$ ipython --no-banner

In [1]: import numpy as np

In [2]: from numpy import linalg as LA

In [3]: np.set_printoptions(suppress=True, linewidth=160)

In [4]: F = np.load("arr.npy")

In [5]: F
Out[5]: 
array([[-0.4 , -0.4 ,  1.1 ,  1.  ,  0.1 ,  1.  , -1.4 , -0.99],
       [-0.5 , -0.1 ,  0.  ,  0.1 , -0.2 ,  1.2 , -0.6 , -0.1 ],
       [-1.7 ,  0.5 ,  0.9 , -1.  ,  1.1 ,  0.  ,  1.8 ,  1.02],
       [-0.4 , -0.7 , -0.4 ,  1.6 ,  2.1 , -0.7 , -1.5 , -1.59],
       [ 0.3 , -0.8 ,  0.  ,  0.4 ,  1.5 , -0.2 ,  0.1 , -0.38],
       [-1.  ,  0.9 ,  0.7 ,  1.  ,  0.  ,  0.2 , -0.9 , -1.  ],
       [ 0.2 , -0.4 ,  2.9 ,  0.8 , -0.3 , -0.6 ,  0.3 , -0.8 ],
       [ 0.3 , -0.1 ,  0.2 ,  0.6 ,  0.5 ,  1.9 ,  0.6 , -0.57],
       [ 0.4 ,  0.  , -0.6 ,  0.2 , -1.  , -1.5 ,  0.5 , -0.18],
       [ 0.3 , -1.  , -0.7 , -0.6 , -0.8 ,  0.1 ,  0.4 ,  0.57],
       [-0.5 ,  1.2 , -0.6 , -0.1 , -0.3 ,  1.  , -0.6 ,  0.1 ],
       [ 0.  ,  1.8 , -2.4 ,  0.7 ,  1.1 , -0.2 , -1.2 , -0.73],
       [ 2.  , -1.2 , -0.6 ,  1.  , -1.2 ,  0.6 , -0.3 , -0.99],
       [-1.1 ,  0.  , -1.5 , -0.8 , -0.8 ,  1.  , -0.1 ,  0.79],
       [-0.5 ,  0.7 , -0.4 , -0.7 ,  0.8 ,  1.5 , -0.8 ,  0.73],
       [ 0.  , -1.  , -0.6 , -1.3 ,  1.2 , -1.2 ,  1.8 ,  1.33],
       [-0.8 ,  1.5 , -0.8 , -0.5 ,  0.9 ,  0.9 , -0.2 ,  0.51],
       [ 0.2 , -1.6 ,  0.  ,  0.6 ,  0.1 ,  0.2 , -1.4 , -0.59],
       [ 1.3 , -0.2 ,  0.  , -1.  , -1.4 ,  0.7 ,  0.  ,  1.  ],
       [ 0.7 , -0.3 ,  1.5 ,  0.3 ,  1.  , -0.5 , -1.5 , -0.33],
       [ 1.6 ,  1.8 , -0.4 ,  0.6 ,  1.  ,  1.  ,  1.5 , -0.61],
       [-1.6 ,  0.2 ,  1.2 ,  1.9 , -1.3 ,  0.1 , -1.5 , -1.89],
       [-0.5 , -1.4 , -2.4 , -1.3 ,  0.2 , -1.1 ,  0.5 ,  1.29],
       [-0.8 , -0.5 , -1.1 , -0.6 , -0.4 ,  1.  ,  0.5 ,  0.61],
       [-2.1 ,  0.  , -1.4 ,  1.2 , -0.4 ,  1.2 ,  0.3 , -1.18],
       [-1.4 ,  0.  , -1.6 ,  0.1 ,  0.9 , -0.5 , -1.  , -0.09],
       [ 0.1 ,  2.3 , -0.1 , -2.7 ,  0.9 ,  0.8 ,  3.4 ,  2.67],
       [-1.1 ,  0.7 , -0.1 , -0.3 ,  0.1 ,  0.3 , -0.6 ,  0.32],
       [ 1.7 ,  0.1 , -1.4 , -0.1 , -0.2 ,  0.2 , -0.6 ,  0.09],
       [-0.2 , -0.6 , -1.1 ,  2.1 , -1.3 ,  0.7 ,  1.7 , -2.12],
       [ 0.3 , -0.5 , -0.7 , -0.3 ,  1.1 ,  0.3 , -0.4 ,  0.3 ],
       [-0.7 ,  0.3 , -0.8 ,  1.  , -0.9 , -0.8 ,  0.1 , -1.  ],
       [-0.8 ,  1.1 ,  0.6 , -0.5 ,  0.1 , -0.2 , -0.2 ,  0.5 ],
       [ 1.7 , -0.1 , -0.7 ,  1.4 ,  1.6 ,  0.5 ,  0.5 , -1.42],
       [ 1.7 ,  0.9 , -1.  , -1.5 , -1.1 ,  0.2 ,  0.8 ,  1.52]])

In [6]: lab = F[:, 1] > np.median(F[:, 1])

In [7]: u = F[lab].mean(axis=0) - F[~lab].mean(axis=0)

In [8]: np.argsort(-np.abs(u).round(6), kind="stable")
Out[8]: array([1, 3, 7, 0, 5, 6, 2, 4])

In [9]: round((((F - F.mean(axis=0)) @ u > 0) == lab).mean(), 2)
Out[9]: np.float64(0.83)

In [10]: print(((F - F.mean(axis=0)) @ u > 0).astype(int))
[0 0 1 0 0 1 0 0 0 0 1 1 0 1 1 0 1 0 1 0 1 0 0 1 0 0 1 1 0 0 0 0 1 0 1]
